>>> import numpy as np
>>> from numpy import linalg as LA
>>> np.set_printoptions(precision=2, suppress=True, linewidth=120, sign=" ")
>>> arr = np.vander(np.arange(5) - 1, 4, increasing=True)
>>> arr
array([[ 1, -1,  1, -1],
       [ 1,  0,  0,  0],
       [ 1,  1,  1,  1],
       [ 1,  2,  4,  8],
       [ 1,  3,  9, 27]])
>>> other = arr[0, 0] * arr[1:] - np.outer(arr[1:, 0], arr[0])
>>> other
array([[ 0,  1, -1,  1],
       [ 0,  2,  0,  2],
       [ 0,  3,  3,  9],
       [ 0,  4,  8, 28]])
>>> arr[:, 0] / arr[0, 0]
array([ 1.,  1.,  1.,  1.,  1.])
>>> np.flatnonzero(~other.round(6).any(axis=1))
array([], dtype=int64)
>>> LA.matrix_rank(other), LA.matrix_rank(arr)
(np.int64(3), np.int64(4))
>>> round(np.trace(LA.pinv(other) @ other), 2)
np.float64(3.0)
>>> np.allclose(other[:-1].T @ LA.lstsq(other[:-1].T, other[-1])[0], other[-1])
True
>>> Uu, sig, VT = LA.svd(arr, full_matrices=False)
>>> (sig > 1e-8).sum()
np.int64(4)
>>> sig
array([ 30.08,   2.5 ,   1.56,   0.86])
>>> np.round(VT @ VT.T, 2) + 0
array([[ 1.,  0.,  0.,  0.],
       [ 0.,  1.,  0.,  0.],
       [ 0.,  0.,  1.,  0.],
       [ 0.,  0.,  0.,  1.]])
>>> other = np.c_[arr[:, :3] @ np.array([[-1, 3, 0], [1, -1, -3], [2, 2, -3]]), np.array([-1, 0, 0, 0, 0])]
>>> other
array([[  0,   6,   0,  -1],
       [ -1,   3,   0,   0],
       [  2,   4,  -6,   0],
       [  9,   9, -18,   0],
       [ 20,  18, -36,   0]])
>>> LA.matrix_rank(other)
np.int64(4)
>>> LA.norm(LA.qr(arr)[0].T @ other, axis=0) ** 2 / ((other ** 2).sum(axis=0) + 1e-12)
array([ 1.  ,  1.  ,  1.  ,  0.99])
>>> LA.matrix_rank(np.c_[arr, other])
np.int64(5)
>>> np.round(LA.lstsq(arr, other[:, 0])[0], 2) + 0
array([-1.,  1.,  2.,  0.])
>>> np.round(LA.norm(other - arr @ LA.lstsq(arr, other)[0], axis=0), 2) + 0
array([ 0.  ,  0.  ,  0.  ,  0.12])
>>> feats = np.load("mat.npy")
>>> feats
array([[ 0,  0,  1,  1],
       [ 0,  0,  1,  0],
       [ 1,  1,  0,  1],
       [ 1,  0,  1,  0]])
>>> # symmetric, so the eigenvalues are real
>>> round(float(LA.norm(feats[2], 1)), 2), round(LA.norm(feats[2], np.inf), 2)
(3.0, np.float64(1.0))
>>> round(float(LA.norm(feats) ** 2 / LA.norm(feats, 2) ** 2), 2)
1.7
>>> np.round(LA.norm(feats, 2), 2)
np.float64(2.17)
>>> LA.norm(feats, axis=0)
array([ 1.41,  1.  ,  1.73,  1.41])
>>> LA.norm(feats, axis=1)
array([ 1.41,  1.  ,  1.73,  1.41])
>>> LA.norm(feats, axis=1).argmax()
np.int64(2)
>>> round(float(LA.norm(feats, 1)), 2), np.round(LA.norm(feats, np.inf), 2)
(3.0, np.float64(3.0))
>>> ev, vecs = LA.eigvalsh(feats)
Traceback (most recent call last):
  File "<python-input-33>", line 1, in <module>
    ev, vecs = LA.eigvalsh(feats)
    ^^^^^^^^
ValueError: too many values to unpack (expected 2)
>>> ev, vecs = LA.eigh(feats)
>>> ev
array([-1.48, -1.  ,  0.31,  2.17])
>>> (ev > 1e-8).sum(), (ev < -1e-8).sum()
(np.int64(2), np.int64(2))
>>> LA.eigvalsh(feats @ feats)
array([ 0.1 ,  1.  ,  2.19,  4.71])
>>> np.abs(vecs[:, -1])
array([ 0.52,  0.28,  0.61,  0.52])
>>> LA.svd(feats, compute_uv=False)
array([ 2.17,  1.48,  1.  ,  0.31])
>>> round(LA.eigvalsh(feats).min(), 2)
np.float64(-1.48)
>>> [round(float(LA.det(feats[:i, :i])), 2) + 0 for i in range(1, 5)]
[0.0, 0.0, 0.0, 1.0]
>>> A = np.array([[2, 6, 8, 0, -5],
...     [6, -2, 2, -3, 0],
...     [8, 2, 4, -1, -9],
...     [0, -3, -1, -8, 0],
...     [-5, 0, -9, 0, 2]])
>>> # equal to its transpose
>>> ev, vecs = LA.eigh(A)
>>> np.unique(ev.round(6) + 0, return_counts=True)[1]
array([ 1,  1,  1,  1,  1])
>>> np.round(vecs @ np.diag(ev) @ vecs.T, 2) + 0
array([[ 2.,  6.,  8.,  0., -5.],
       [ 6., -2.,  2., -3.,  0.],
       [ 8.,  2.,  4., -1., -9.],
       [ 0., -3., -1., -8.,  0.],
       [-5.,  0., -9.,  0.,  2.]])
>>> LA.eigvalsh(A @ A)
array([   3.26,   33.2 ,   42.05,  104.71,  348.78])
>>> (ev > 1e-8).sum(), (ev < -1e-8).sum()
(np.int64(2), np.int64(3))
>>> LA.eigvalsh(A + 2 * np.eye(5))
array([-8.23, -4.48, -3.76,  3.8 , 20.68])
>>> round(ev.sum(), 2), np.trace(A)
(np.float64(-2.0), np.int64(-2))
>>> K = np.array([[1, 0, 0], [0, 3, 0], [0, 0, 1]])
>>> # equal to its transpose
>>> other = K ** -1
Traceback (most recent call last):
  File "<python-input-53>", line 1, in <module>
    other = K ** -1
            ~~^^~~~
ValueError: Integers to negative integer powers are not allowed.
>>> other = LA.invert(K)
Traceback (most recent call last):
  File "<python-input-54>", line 1, in <module>
    other = LA.invert(K)
            ^^^^^^^^^
AttributeError: module 'numpy.linalg' has no attribute 'invert'
>>> other = LA.inv(K)
>>> round(float(LA.slogdet(K)[0]), 2)
1.0
>>> np.round(LA.cond(K), 2)
np.float64(3.0)
>>> LA.det(K) * other
array([[ 3.,  0.,  0.],
       [ 0.,  1.,  0.],
       [ 0.,  0.,  3.]])
>>> K @ other
array([[ 1.,  0.,  0.],
       [ 0.,  1.,  0.],
       [ 0.,  0.,  1.]])
>>> x = np.array([0, 2, 1])
>>> rhs = K @ x
>>> rhs
array([ 0,  6,  1])
>>> LA.solve(K.T, K[1])
array([ 0.,  1.,  0.])
>>> LA.solve(K, K[:, 1])
array([ 0.,  1.,  0.])
>>> LA.solve(K, rhs + K[:, 0])
array([ 1.,  2.,  1.])
>>> LA.solve(K, rhs)
array([ 0.,  2.,  1.])
>>> K @ K
array([[ 1,  0,  0],
       [ 0,  9,  0],
       [ 0,  0,  1]])
>>> LA.matrix_power(K - np.diag(np.diag(K)), 3)
array([[ 0,  0,  0],
       [ 0,  0,  0],
       [ 0,  0,  0]])
>>> [int(LA.matrix_rank(LA.matrix_power(K, p))) for p in range(1, 4)]
[3, 3, 3]
>>> np.poly(K)
array([ 1., -5.,  7., -3.])
>>> np.einsum("ii->", K)
np.int64(5)
>>> np.einsum("ij,ji->", K, K)
np.int64(11)
>>> round(float(LA.det(2 * K)), 2), round(float(LA.det(K)), 2)
(24.0, 3.0)
>>> M = np.load("block0.npy")
>>> M
array([[ 0.24,  0.2 ,  0.32,  0.16,  0.08],
       [ 0.14,  0.21,  0.11,  0.29,  0.25],
       [ 0.2 ,  0.3 ,  0.2 ,  0.13,  0.17],
       [ 0.41,  0.06,  0.  ,  0.29,  0.24],
       [ 0.21,  0.21,  0.24,  0.24,  0.12]])
>>> round(LA.det(M.T), 2)
np.float64(0.0)
>>> other = np.array([[1, -2], [1, 3], [-3, -3], [1, -1], [3, -1]])
>>> np.einsum("ik,kj->ji", M, other)
array([[-0.12,  1.07,  0.53,  1.47,  0.29],
       [-1.08, -0.5 , -0.4 , -1.18, -0.85]])
>>> np.einsum("ik,kj->ij", M, other)
array([[-0.12, -1.08],
       [ 1.07, -0.5 ],
       [ 0.53, -0.4 ],
       [ 1.47, -1.18],
       [ 0.29, -0.85]])
>>> blk = np.stack([A, 4 * A, A[::-1]])
>>> LA.matrix_rank(blk)
array([ 5,  5,  5])
>>> (blk @ A.T).shape
(3, 5, 5)
>>> mat = np.array([[-0.87, -0.79, 0.81, -0.76],
...     [0.15, -0.74, 0.27, 0.35],
...     [0.59, -0.77, 0.21, 0.44],
...     [0.07, -0.62, 0.4, -0.13],
...     [0.89, -0.82, -0.26, 0.9],
...     [0.12, 0.24, -0.06, -0.14],
...     [0.97, 0.56, -0.7, 0.64],
...     [0.5, -0.84, 0.33, 0.41],
...     [0.89, -0.56, -0.32, 0.78],
...     [0.52, 0.83, -0.77, 0.64],
...     [0.91, 0.94, -0.91, 0.82]])
>>> other = np.c_[mat[:, :1] @ np.array([[1]]), np.array([3, 5, 5, 5, 5, 3, 1, 1, 0, 4, 1])]
>>> other
array([[-0.87,  3.  ],
       [ 0.15,  5.  ],
       [ 0.59,  5.  ],
       [ 0.07,  5.  ],
       [ 0.89,  5.  ],
       [ 0.12,  3.  ],
       [ 0.97,  1.  ],
       [ 0.5 ,  1.  ],
       [ 0.89,  0.  ],
       [ 0.52,  4.  ],
       [ 0.91,  1.  ]])
>>> np.round(LA.norm(other - mat @ LA.lstsq(mat, other)[0], axis=0), 2) + 0
array([ 0.  ,  9.05])
>>> np.round(LA.lstsq(mat, other[:, 0])[0], 2) + 0
array([ 1.,  0.,  0.,  0.])
>>> LA.norm(LA.qr(mat)[0].T @ other, axis=0) ** 2 / ((other ** 2).sum(axis=0) + 1e-12)
array([ 1. ,  0.4])
>>> LA.matrix_rank(other)
np.int64(2)
